>>> import numpy as np
>>> from numpy import linalg as LA
>>> np.set_printoptions(precision=1, suppress=True, linewidth=120, legacy="1.25")
>>> M = np.load("w.npy")
>>> M
array([[ 0.1, -1.1, -1.5, -0.2,  0.5],
       [-0.1, -0.9,  0.1, -0.3, -0.4],
       [-0.2, -1.5,  3.3,  1.3, -0.1],
       [ 0.5,  0.5,  0.4,  0.3, -0.1],
       [-0.7,  0.9,  0.4, -1.9,  1.3],
       [ 0.7, -0.9,  0. ,  1.5, -1.3],
       [ 1. ,  0.4,  1.3,  1. ,  0.8],
       [-0.8,  0.5, -0.2, -0.9, -0.7],
       [ 2.2, -0.4,  1. , -1.8, -0.2],
       [-0.2, -0.3,  2.5, -0.4, -0.5],
       [-0.7, -0.7,  0. ,  0.4,  0.5],
       [-0.6,  0.8, -0.2, -0.3,  0. ],
       [-0.2, -1.5, -1.9, -0.9, -0.2],
       [-1.5, -2.7,  0.6, -7.8, -1.5],
       [ 1.5, -1.1, -1. , -1.3,  0.3],
       [ 2.4, -0.1, -0.1, -0.1, -2. ],
       [ 0.7, -0.4,  0.1,  0.7,  0.4]])
>>> basis = M[[8, 6]].astype(float)
>>> for _ in range(7):
...     z = LA.norm(M[:, None] - basis, axis=-1).argmin(axis=1)
...     basis = np.array([M[z == j].mean(axis=0) for j in range(2)])
... 
>>> print(z)
[1 1 1 1 1 1 1 1 0 1 1 1 0 0 0 0 1]
>>> basis.round(1) + 0
array([[ 0.9, -1.2, -0.3, -2.4, -0.7],
       [ 0. , -0.2,  0.5,  0.1,  0. ]])
>>> def softmax(z):
...     e = np.exp(z - z.max(axis=-1, keepdims=True))
...     return e / e.sum(axis=-1, keepdims=True)
... 
>>> softmax(M).sum(axis=1)
array([1., 1., 1., 1., 1., 1., 1., 1., 1., 1., 1., 1., 1., 1., 1., 1., 1.])
>>> att = M @ M.T / np.sqrt(5)
>>> softmax(att).round(6).argmax(axis=1)
array([12, 13,  2,  6, 13,  5,  2, 13, 13,  2,  2,  4, 13, 13, 13, 15,  6])
>>> softmax(att)[4] @ M
array([-1.3, -2.2,  0.6, -6.8, -1.2])
